$ python -q
>>> import numpy as np
>>> np.set_printoptions(precision=2, suppress=True, linewidth=200, legacy="1.25")
>>> F = np.loadtxt("case4.csv", delimiter=",")
>>> F
array([[-0.55, -0.83,  0.06],
       [ 0.75, -0.53, -0.39],
       [ 0.36, -0.17,  0.92]])
>>> x0 = np.array([0, 2, 2])
>>> np.sort(np.abs(np.degrees(np.angle(np.linalg.eigvals(F)))))
array([  0.  , 125.74, 125.74])
>>> [p for p in range(1, 25) if np.allclose(np.linalg.matrix_power(F, p), np.eye(3))]
[]
>>> np.abs(np.linalg.eigvals(F))
array([1., 1., 1.])
>>> 3 - np.linalg.matrix_rank(F - np.eye(3), tol=1e-8)
1
>>> np.round(F.T @ (F @ x0), 2) + 0
array([0., 2., 2.])
>>> (F + F.T) / 2
array([[-0.55, -0.04,  0.21],
       [-0.04, -0.53, -0.28],
       [ 0.21, -0.28,  0.92]])
>>> round(float(np.abs(np.linalg.eigvals(F)).max()), 2)
1.0
>>> np.linalg.determinant(F)
Traceback (most recent call last):
  File "<python-input-12>", line 1, in <module>
    np.linalg.determinant(F)
    ^^^^^^^^^^^^^^^^^^^^^
AttributeError: module 'numpy.linalg' has no attribute 'determinant'
>>> np.sort(np.abs(np.linalg.eigvals(F)))
array([1., 1., 1.])
>>> np.allclose(F, F.T)
False
>>> np.round(np.trace(F), 2)
-0.17
>>> np.round(F @ F.T, 2) + 0
array([[1., 0., 0.],
       [0., 1., 0.],
       [0., 0., 1.]])
>>> np.linalg.norm(F, axis=0)
array([1., 1., 1.])
>>> np.linalg.pinv(F)
array([[-0.55,  0.75,  0.36],
       [-0.83, -0.53, -0.17],
       [ 0.06, -0.39,  0.92]])
>>> x0 = np.array([1, -1, -2])
>>> target = F @ x0
>>> target
array([ 0.15,  2.07, -1.3 ])
>>> np.round(np.linalg.solve(F.T, F[0]), 2) + 0
array([1., 0., 0.])
>>> np.round(np.linalg.solve(F, F[:, 0]), 2) + 0
array([1., 0., 0.])
>>> np.linalg.solve(F, 4 * target)
array([ 4., -4., -8.])
>>> np.round(np.linalg.solve(F, target + F[:, 1]), 2) + 0
array([ 1.,  0., -2.])
>>> x0 = np.array([0, 0, -3])
>>> target = F @ x0
>>> beta, lr = np.zeros(3), 1 / np.linalg.norm(F, 2) ** 2
>>> for i in range(25):
...     beta -= lr * F.T @ (F @ beta - target)
...     if i % 5 == 0: print(i, round(np.linalg.norm(F @ beta - target), 2))
... 
0 0.0
5 0.0
10 0.0
15 0.0
20 0.0
>>> beta.round(2) + 0
array([ 0.,  0., -3.])
>>> data = np.array([[4, 7, 7], [2, 5, 5], [3, 6, 6], [0, 3, 3]])
>>> round(float(np.linalg.norm(data, 2) / np.linalg.norm(data)), 2)
1.0
>>> J = np.array([[0, 0, 0, 1], [0, 0, 0, 0], [0, 0, 0, 0], [1, 0, 0, 0]])
>>> np.allclose(J[:-1].T @ np.linalg.lstsq(J[:-1].T, J[-1])[0], J[-1])
False
>>> try:
...     np.linalg.inv(J)
... except np.linalg.LinAlgError as e:
...     print("failed:", e)
... 
failed: Singular matrix
>>> np.abs(np.diag(np.linalg.qr(J)[1])) > 1e-9
array([ True, False, False,  True])
>>> rank = np.linalg.matrix_rank(J)
>>> rank
2
>>> ns = np.linalg.svd(J)[2][rank:].T
>>> [int(np.linalg.matrix_rank(J[:i])) for i in range(1, len(J) + 1)]
[1, 1, 1, 2]
>>> [int(np.linalg.matrix_rank(np.delete(J, i, axis=0))) for i in range(4)]
[1, 2, 2, 1]
>>> K = np.load("test12.npy")
>>> K
array([[ 2, -3,  3, -1],
       [-3, -3, -2,  2],
       [ 0,  1, -1, -1],
       [ 0,  1, -3, -1]])
>>> rng = np.random.default_rng(778)
>>> lab = rng.permutation(4)
>>> lab
array([0, 2, 3, 1])
>>> Y = K[lab][:, lab]
>>> np.allclose(Y, K)
False
>>> round(np.linalg.det(Y), 2), round(float(np.linalg.det(K[lab])), 2)
(28.0, 28.0)
>>> np.sort(np.abs(np.linalg.eigvals(Y)))
array([0.87, 2.09, 3.13, 4.91])
>>> np.trace(Y)
-3
>>> np.linalg.matrix_rank(J, rtol=0.1)
2
>>> Y = K / np.sqrt((K ** 2).mean(axis=1, keepdims=True))
>>> K - K.mean(axis=1, keepdims=True)
array([[ 1.75, -3.25,  2.75, -1.25],
       [-1.5 , -1.5 , -0.5 ,  3.5 ],
       [ 0.25,  1.25, -0.75, -0.75],
       [ 0.75,  1.75, -2.25, -0.25]])
>>> Y[1]
array([-1.18, -1.18, -0.78,  0.78])
>>> x0 = np.array([1, 4, 0, 4])
>>> target = K @ x0
>>> target
array([-14,  -7,   0,   0])
>>> np.round(np.linalg.solve(K, target), 2) + 0
array([1., 4., 0., 4.])
>>> Y = np.array([[-1]])
>>> W0 = np.block([[np.zeros((1, 1)), Y], [Y.T, np.zeros((1, 1))]])
>>> W0
array([[ 0., -1.],
       [-1.,  0.]])
>>> ev, vecs = np.linalg.eig(W0)
>>> np.prod(ev)
-1.0
>>> np.sort(np.linalg.eigvals(np.linalg.inv(W0)))
array([-1.,  1.])
>>> W0 @ vecs[:, 0] - ev[0] * vecs[:, 0]
array([0., 0.])
>>> Q, r_ = np.linalg.qr(W0)
>>> Q.T @ Q
array([[1., 0.],
       [0., 1.]])
>>> abs(r_[0, 0]), round(float(np.linalg.norm(W0[:, 0])), 2)
(1.0, 1.0)
>>> np.allclose(r_.T @ r_, W0.T @ W0)
True
>>> ev, vecs = np.linalg.eigh(W0)
>>> np.unique(ev.round(6) + 0, return_counts=True)[1]
array([1, 1])
>>> np.linalg.eigvalsh(W0 + -2 * np.eye(2))
array([-3., -1.])
>>> np.linalg.eigvalsh(W0 @ W0)
array([1., 1.])
>>> (ev > 1e-8).sum(), (ev < -1e-8).sum()
(1, 1)
>>> np.round(vecs.T @ vecs, 2) + 0
array([[1., 0.],
       [0., 1.]])
>>> Y = np.linalg.inv(W0)
>>> W0 @ Y
array([[1., 0.],
       [0., 1.]])
>>> np.allclose(Y, W0.T)
True
>>> Y
array([[-0., -1.],
       [-1., -0.]])
